In [1]: import numpy as np

In [2]: import numpy.linalg as la

In [3]: np.set_printoptions(suppress=True, linewidth=160)

In [4]: m1 = np.loadtxt("out6.csv", delimiter=",")

In [5]: m1
Out[5]: 
array([[ 1.546,  0.692, -0.852, -1.83 ,  0.909, -0.172],
       [ 0.692,  0.946, -0.151,  0.357,  0.414,  0.073],
       [-0.852, -0.151,  1.948, -1.058, -0.024,  0.464],
       [-1.83 ,  0.357, -1.058, -0.061,  0.802, -1.116],
       [ 0.909,  0.414, -0.024,  0.802, -1.748,  0.183],
       [-0.172,  0.073,  0.464, -1.116,  0.183,  1.37 ]])

In [6]: # symmetric

In [7]: rng = np.random.default_rng(80)

In [8]: z = rng.permutation(6)

In [9]: out = m1[:, z] * rng.choice([-1, 1], 6)

In [10]: out
Out[10]: 
array([[ 0.692, -0.909, -1.546,  0.852, -1.83 , -0.172],
       [ 0.946, -0.414, -0.692,  0.151,  0.357,  0.073],
       [-0.151,  0.024,  0.852, -1.948, -1.058,  0.464],
       [ 0.357, -0.802,  1.83 ,  1.058, -0.061, -1.116],
       [ 0.414,  1.748, -0.909,  0.024,  0.802,  0.183],
       [ 0.073, -0.183,  0.172, -0.464, -1.116,  1.37 ]])

In [11]: left, _, vt = la.svd(m1.T @ out)

In [12]: np.round(la.lstsq(m1, out)[0], 3) + 0
Out[12]: 
array([[ 0.,  0., -1.,  0.,  0.,  0.],
       [ 1.,  0.,  0.,  0.,  0.,  0.],
       [ 0.,  0.,  0., -1.,  0.,  0.],
       [ 0.,  0.,  0.,  0.,  1.,  0.],
       [ 0., -1.,  0.,  0.,  0.,  0.],
       [ 0.,  0.,  0.,  0.,  0.,  1.]])

In [13]: z
Out[13]: array([1, 4, 0, 2, 3, 5])

In [14]: np.round(left @ vt, 3) + 0
Out[14]: 
array([[ 0.,  0., -1.,  0.,  0.,  0.],
       [ 1.,  0.,  0.,  0.,  0.,  0.],
       [ 0.,  0.,  0., -1.,  0.,  0.],
       [ 0.,  0.,  0.,  0.,  1.,  0.],
       [ 0., -1.,  0.,  0.,  0.,  0.],
       [ 0.,  0.,  0.,  0.,  0.,  1.]])

In [15]: z = rng.permutation(6)

In [16]: z
Out[16]: array([4, 3, 1, 5, 2, 0])

In [17]: out = m1[z][:, z]

In [18]: np.diag(out)
Out[18]: array([-1.748, -0.061,  0.946,  1.37 ,  1.948,  1.546])

In [19]: np.allclose(out, m1)
Out[19]: False

In [20]: out
Out[20]: 
array([[-1.748,  0.802,  0.414,  0.183, -0.024,  0.909],
       [ 0.802, -0.061,  0.357, -1.116, -1.058, -1.83 ],
       [ 0.414,  0.357,  0.946,  0.073, -0.151,  0.692],
       [ 0.183, -1.116,  0.073,  1.37 ,  0.464, -0.172],
       [-0.024, -1.058, -0.151,  0.464,  1.948, -0.852],
       [ 0.909, -1.83 ,  0.692, -0.172, -0.852,  1.546]])
